$ python -q
>>> import numpy as np
>>> np.set_printoptions(precision=2, suppress=True, linewidth=160)
>>> K = np.load("arr.npy")
>>> K
array([[ -8, -12,  -8,  -9],
       [  2,  -2,   2,   1],
       [ -7, -11,  -7,  -8]])
>>> def softmax(z):
...     e = np.exp(z - z.max(axis=-1, keepdims=True))
...     return e / e.sum(axis=-1, keepdims=True)
... 
>>> softmax(K[1])
array([0.42, 0.01, 0.42, 0.15])
>>> np.round(softmax(10 * K[1]), 2) + 0
array([0.5, 0. , 0.5, 0. ])
>>> softmax(K[1] + 5)
array([0.42, 0.01, 0.42, 0.15])
>>> att = K @ K.T / np.sqrt(4)
>>> softmax(att).round(6).argmax(axis=1)
array([0, 1, 0])
>>> np.round(softmax(att), 2) + 0
array([[1., 0., 0.],
       [0., 1., 0.],
       [1., 0., 0.]])
>>> np.round(softmax(att + np.triu(np.full(att.shape, -np.inf), 1)), 2) + 0
array([[1., 0., 0.],
       [0., 1., 0.],
       [1., 0., 0.]])
>>> U, sv, vt = np.linalg.svd(K)
>>> V = vt[:(sv > 1e-8).sum()]
>>> rng = np.random.default_rng(5414)
>>> vec = K[2] + -1 * K[0] + rng.integers(2) * np.eye(4)[1]
>>> vec
array([1., 2., 1., 1.])
>>> round(np.linalg.norm(vec - V.T @ V @ vec), 2)
np.float64(0.22)
>>> np.diag(V.T @ V)
array([0.4 , 0.95, 0.4 , 0.26])
>>> np.linalg.matrix_rank(np.vstack([K, vec]))
np.int64(3)
>>> r0 = np.array([1, 1, 2]) + 0.5
>>> arr = np.eye(3) - 2 * np.outer(r0, r0) / (r0 @ r0)
>>> arr
array([[ 0.58, -0.42, -0.7 ],
       [-0.42,  0.58, -0.7 ],
       [-0.7 , -0.7 , -0.16]])
>>> proj = np.triu(np.array([[1, 0, 2], [0, 2, 2], [1, 0, 1]]), 1) + np.eye(3)
>>> Y = proj @ arr @ np.linalg.inv(proj)
>>> proj @ arr - arr @ proj
array([[-1.4 , -1.4 , -0.65],
       [-1.4 , -1.4 , -0.65],
       [ 0.  ,  0.  ,  2.79]])
>>> round(float(np.linalg.det(Y)), 2)
-1.0
>>> evals, V = np.linalg.eigh(arr)
>>> np.round(V.T @ arr @ V, 2) + 0
array([[-1.,  0.,  0.],
       [ 0.,  1.,  0.],
       [ 0.,  0.,  1.]])
>>> (evals > 1e-8).sum(), (evals < -1e-8).sum()
(np.int64(2), np.int64(1))
>>> np.linalg.eigvalsh(arr @ arr)
array([1., 1., 1.])
>>> np.linalg.eigvalsh(arr + -2 * np.eye(3))
array([-3., -1., -1.])
>>> np.round(arr.T @ arr, 2) + 0
array([[1., 0., 0.],
       [0., 1., 0.],
       [0., 0., 1.]])
>>> np.round(arr @ arr.T, 2) + 0
array([[1., 0., 0.],
       [0., 1., 0.],
       [0., 0., 1.]])
>>> W0 = np.loadtxt("block17.csv", delimiter=",")
>>> W0
array([[ -1.,   0.,   1.,  -1.,   1.],
       [  1.,   2.,   3.,  -3.,   1.],
       [  0.,   2.,   2.,  -5.,   4.],
       [  0.,  -1.,   3.,  -2.,   1.],
       [  3.,  -4.,   1.,  -5.,  -1.],
       [  3.,  -5.,   1.,  -2.,  -2.],
       [  5.,  -4.,  -1.,  -3.,  -5.],
       [  2.,  -5.,  -4.,  -1.,  -7.],
       [  1.,  -5.,  -5.,  -1.,  -7.],
       [  0.,  -5.,  -5.,  -1.,  -5.],
       [ -1.,  -5.,  -7.,  -3.,  -3.],
       [ -2.,  -8.,  -8.,  -3.,  -3.],
       [  0., -11.,  -6.,   0.,  -5.],
       [ -3., -11.,  -4.,   3.,  -2.],
       [ -3., -14.,  -7.,   5.,   0.],
       [ -6., -12.,  -8.,   8.,  -2.],
       [ -3., -12., -11.,   6.,  -5.],
       [ -2., -15., -14.,   3.,  -6.],
       [ -3., -13., -16.,   4.,  -8.]])
>>> z = W0[:, 3] > np.median(W0[:, 3])
>>> r0 = W0[z].mean(axis=0) - W0[~z].mean(axis=0)
>>> np.argsort(-np.abs(r0).round(6), kind="stable")
array([1, 2, 3, 0, 4])
>>> z.astype(int)
array([0, 0, 0, 0, 0, 0, 0, 0, 0, 0, 0, 0, 1, 1, 1, 1, 1, 1, 1])
>>> round(float((((W0 - W0.mean(axis=0)) @ r0 > 0) == z).mean()), 2)
0.95
>>> D = np.linalg.norm(W0[:, None] - W0[None], axis=-1)
>>> D.mean(axis=1).argmax()
np.int64(18)
>>> np.flatnonzero(D[10] < D.mean() / 2)
array([ 8,  9, 10, 11])
>>> D[10].round(6).argsort(kind="stable")[:4]
array([10, 11,  9,  8])
>>> gram = np.cov(W0, rowvar=False)
>>> np.linalg.eigvalsh(gram)[::-1]
array([72.26, 11.86,  4.43,  2.91,  0.5 ])
>>> np.corrcoef(W0.T)
array([[ 1.  ,  0.6 ,  0.61, -0.78, -0.02],
       [ 0.6 ,  1.  ,  0.86, -0.8 ,  0.55],
       [ 0.61,  0.86,  1.  , -0.68,  0.69],
       [-0.78, -0.8 , -0.68,  1.  , -0.31],
       [-0.02,  0.55,  0.69, -0.31,  1.  ]])
>>> np.polyfit(W0[:, 4], W0[:, 2], 1)
array([ 1.18, -1.12])
>>> gram.shape
(5, 5)
>>> np.argwhere(np.triu(np.abs(np.corrcoef(W0.T)) > 0.8, 1))
array([[1, 2],
       [1, 3]])
>>> round(np.corrcoef(W0[:, 4], W0[:, 2])[0, 1], 2)
np.float64(0.69)
>>> np.argsort(-W0.std(axis=0).round(6), kind="stable")
array([2, 1, 3, 4, 0])
>>> np.median(W0, axis=0)
array([ 0., -5., -5., -1., -3.])
>>> X = np.loadtxt("layer15.csv", delimiter=",")
>>> X
array([[ 0.,  0.,  2.,  0.],
       [ 0., -1.,  0.,  2.],
       [ 0.,  0.,  2.,  0.],
       [ 0.,  3.,  0., -2.]])
>>> round(np.trace(np.linalg.pinv(X) @ X), 2)
np.float64(3.0)
>>> np.abs(np.diag(np.linalg.qr(X)[1])) > 1e-9
array([False,  True,  True,  True])
>>> np.allclose(X[:-1].T @ np.linalg.lstsq(X[:-1].T, X[-1])[0], X[-1])
False
>>> np.linalg.lstsq(X[:-1].T, X[-1])[2]
np.int32(2)
>>> M = np.load("x.npy")
>>> M
array([[-0.79, -1.  ,  0.96,  0.85, -0.35],
       [ 0.  ,  0.46, -0.99,  0.18,  0.51],
       [-0.08, -0.64,  0.34,  0.24, -0.16],
       [ 0.24,  0.96,  0.47, -0.66,  0.16],
       [-0.85, -1.  ,  0.98,  0.39,  0.2 ],
       [ 0.71,  1.  , -0.63, -0.86,  0.24],
       [-0.04, -0.98, -0.23,  0.77, -0.48],
       [ 0.04, -0.99,  0.91,  0.77, -0.76],
       [ 0.45,  1.  , -0.95, -0.81,  0.62],
       [-0.16, -0.99, -0.97,  0.88, -0.16],
       [ 0.62,  0.89, -1.  ,  0.22,  0.08],
       [-0.31, -0.31,  0.98, -0.33, -0.08],
       [ 0.56,  0.66, -0.54,  0.06, -0.38],
       [ 0.81,  1.  , -1.  , -0.88,  0.56],
       [-0.2 , -0.03, -0.75,  0.05,  0.35],
       [-0.66, -0.97, -0.89,  0.6 ,  0.51],
       [ 0.69,  0.95, -0.97, -0.07, -0.12],
       [ 0.56,  0.91, -1.  ,  0.08,  0.16],
       [-0.51,  0.83,  0.86, -0.75,  0.62],
       [ 0.56,  1.  , -0.99, -0.85,  0.66],
       [ 0.51,  1.  , -0.97, -0.89,  0.71],
       [-0.48, -0.99,  0.89,  0.54, -0.27],
       [-0.2 ,  0.39,  0.66, -0.37,  0.2 ],
       [-0.62, -0.82,  0.52,  0.06,  0.38],
       [-0.59, -0.88,  0.98, -0.07,  0.04],
       [-0.38, -0.98,  0.77,  0.59, -0.31],
       [-0.62,  0.92,  0.44, -0.81,  0.81],
       [ 0.81,  1.  , -0.96, -0.89,  0.38]])
>>> Z = M[[11, 19]].astype(float)
>>> for _ in range(3):
...     z = np.linalg.norm(M[:, None] - Z, axis=-1).argmin(axis=1)
...     Z = np.array([M[z == j].mean(axis=0) for j in range(2)])
... 
>>> z
array([0, 1, 0, 1, 0, 1, 0, 0, 1, 0, 1, 0, 1, 1, 1, 0, 1, 1, 1, 1, 1, 0, 0, 0, 0, 0, 1, 1])
>>> Z
array([[-0.39, -0.78,  0.45,  0.38, -0.1 ],
       [ 0.35,  0.84, -0.6 , -0.46,  0.36]])
>>> Z[1] - Z[0]
array([ 0.74,  1.62, -1.05, -0.84,  0.45])
>>> np.abs(Z[1] - Z[0]).argmax()
np.int64(1)
